% python3 -q
>>> import numpy as np
>>> np.set_printoptions(precision=3, suppress=True, linewidth=200, floatmode="fixed")
>>> def tidy(a):
...     return np.round(a, 3) + 0
... 
>>> mat = np.load("test8.npy")
>>> mat
array([[ 3.300,  0.100],
       [-4.200,  1.100],
       [ 1.500, -0.100],
       [-1.500, -1.000]])
>>> # column 0 is much longer than the rest
>>> M2 = np.c_[mat[:, :1] @ np.array([[2]]), np.array([-6, 0, 8, -1])]
>>> M2
array([[ 6.600, -6.000],
       [-8.400,  0.000],
       [ 3.000,  8.000],
       [-3.000, -1.000]])
>>> np.linalg.matrix_rank(np.c_[mat, M2])
np.int64(3)
>>> np.linalg.matrix_rank(M2)
np.int64(2)
>>> tidy(np.linalg.norm(M2 - mat @ np.linalg.lstsq(mat, M2)[0], axis=0))
array([0.000, 9.966])
>>> proj = mat @ np.linalg.solve(mat.T @ mat, mat.T)
>>> np.allclose(proj @ proj, proj)
True
>>> tidy((np.eye(4) - proj) @ mat)
array([[0.000, 0.000],
       [0.000, 0.000],
       [0.000, 0.000],
       [0.000, 0.000]])
>>> print(tidy(np.diag(proj)))
[0.408 0.802 0.069 0.721]
>>> tidy(proj)
array([[ 0.408, -0.274,  0.157, -0.377],
       [-0.274,  0.802, -0.178, -0.227],
       [ 0.157, -0.178,  0.069, -0.087],
       [-0.377, -0.227, -0.087,  0.721]])
>>> print(tidy(np.linalg.norm(mat, axis=1)))
[3.302 4.342 1.503 1.803]
>>> np.linalg.norm(mat, axis=1).argmax()
np.int64(1)
>>> tidy(np.linalg.norm(mat, 2))
np.float64(5.771)
>>> mat[0] @ mat[1]
np.float64(-13.75)
>>> tidy(np.linalg.norm(mat, 1)), tidy(np.linalg.norm(mat, np.inf))
(np.float64(10.5), np.float64(5.3))
>>> tidy(np.linalg.norm(mat[0] - mat[1]))
np.float64(7.566)
>>> tidy(np.linalg.norm(mat, axis=0))
array([5.747, 1.493])
>>> x0 = np.array([2, 2])
>>> y = mat @ x0
>>> y
array([ 6.800, -6.200,  2.800, -5.000])
>>> print(tidy(np.linalg.lstsq(mat, y)[0]))
[2.000 2.000]
>>> tidy(np.linalg.solve(mat.T @ mat, mat.T @ y))
array([2.000, 2.000])
>>> tidy(np.linalg.pinv(mat) @ mat)
array([[1.000, 0.000],
       [0.000, 1.000]])
>>> rng = np.random.default_rng(65949)
>>> y = y + 0.3 * rng.normal(size=4)
>>> print(tidy(y))
[ 7.070 -5.917  2.801 -4.962]
>>> b, *_ = np.linalg.lstsq(mat, y)
>>> tidy(mat.T @ (y - mat @ b))
array([0.000, 0.000])
>>> print(b.round())
[2.000 2.000]
>>> th = np.radians(72)
>>> R = np.eye(2)
>>> R[0, 0] = R[1, 1] = np.cos(th)
>>> R[0, 1], R[1, 0] = -np.sin(th), np.sin(th)
>>> tidy(R)
array([[ 0.309, -0.951],
       [ 0.951,  0.309]])
>>> M2 = mat @ R.T
>>> np.allclose(mat @ mat.T, M2 @ M2.T)
True
>>> tidy(M2)
array([[ 0.925,  3.169],
       [-2.344, -3.655],
       [ 0.559,  1.396],
       [ 0.488, -1.736]])
>>> tidy(np.linalg.det(R)), tidy(np.trace(R))
(np.float64(1.0), np.float64(0.618))
>>> J = np.loadtxt("a.csv", delimiter=",")
>>> J
array([[ 1.000,  0.000,  0.000,  0.000],
       [ 2.000,  1.000,  0.000,  0.000],
       [ 2.000,  3.000,  1.000,  0.000],
       [-2.000, -1.000, -3.000,  1.000]])
>>> # triangular, det is the product of the diagonal
>>> x0 = np.array([1, 0, 2, -2])
>>> y = J @ x0
>>> y
array([  1.000,   2.000,   4.000, -10.000])
>>> tidy(np.linalg.solve(J.T, J[1]))
array([0.000, 1.000, 0.000, 0.000])
>>> tidy(np.linalg.solve(J, y))
array([ 1.000,  0.000,  2.000, -2.000])
>>> [int(np.linalg.matrix_rank(np.linalg.matrix_power(J, p))) for p in range(1, 5)]
[4, 4, 4, 4]
>>> print(np.linalg.matrix_rank(J - J[0, 0] * np.eye(4)))
3
>>> tidy(np.sort(np.linalg.eigvals(J)))
array([1.000, 1.000, 1.000, 1.000])
>>> tidy(np.linalg.matrix_power(J - np.diag(np.diag(J)), 4))
array([[0.000, 0.000, 0.000, 0.000],
       [0.000, 0.000, 0.000, 0.000],
       [0.000, 0.000, 0.000, 0.000],
       [0.000, 0.000, 0.000, 0.000]])
>>> np.prod(np.diag(J)), tidy(np.linalg.det(J))
(np.float64(1.0), np.float64(1.0))
>>> x0 = np.array([0, 0, 2, 1])
>>> y = J @ x0
>>> b, lr = np.zeros(4), 1 / np.linalg.norm(J, 2) ** 2
>>> for i in range(300):
...     b -= lr * J.T @ (J @ b - y)
...     if i % 50 == 0: print(i, round(np.linalg.norm(J @ b - y), 3))
... 
0 2.323
50 0.104
100 0.099
150 0.098
200 0.097
250 0.097
>>> tidy(b)
array([-0.078,  0.208,  1.513, -0.415])
>>> tidy(np.linalg.cond(J))
np.float64(83.664)
>>> np.allclose(J @ J.T, J.T @ J)
False
>>> tidy(np.sort(np.abs(np.linalg.eigvals(J))))
array([1.000, 1.000, 1.000, 1.000])
>>> print(J @ J)
[[  1.000   0.000   0.000   0.000]
 [  4.000   1.000   0.000   0.000]
 [ 10.000   6.000   1.000   0.000]
 [-12.000 -11.000  -6.000   1.000]]
>>> np.trace(J)
np.float64(4.0)
>>> tidy(np.linalg.matrix_power(J, 2))
array([[  1.000,   0.000,   0.000,   0.000],
       [  4.000,   1.000,   0.000,   0.000],
       [ 10.000,   6.000,   1.000,   0.000],
       [-12.000, -11.000,  -6.000,   1.000]])
>>> (J - J.T) / 2
array([[ 0.000, -1.000, -1.000,  1.000],
       [ 1.000,  0.000, -1.500,  0.500],
       [ 1.000,  1.500,  0.000,  1.500],
       [-1.000, -0.500, -1.500,  0.000]])
>>> print(tidy(np.linalg.det(J)))
1.0
>>> np.allclose(J, J.T)
False
>>> print(tidy(np.abs(np.linalg.eigvals(J)).max()))
1.0
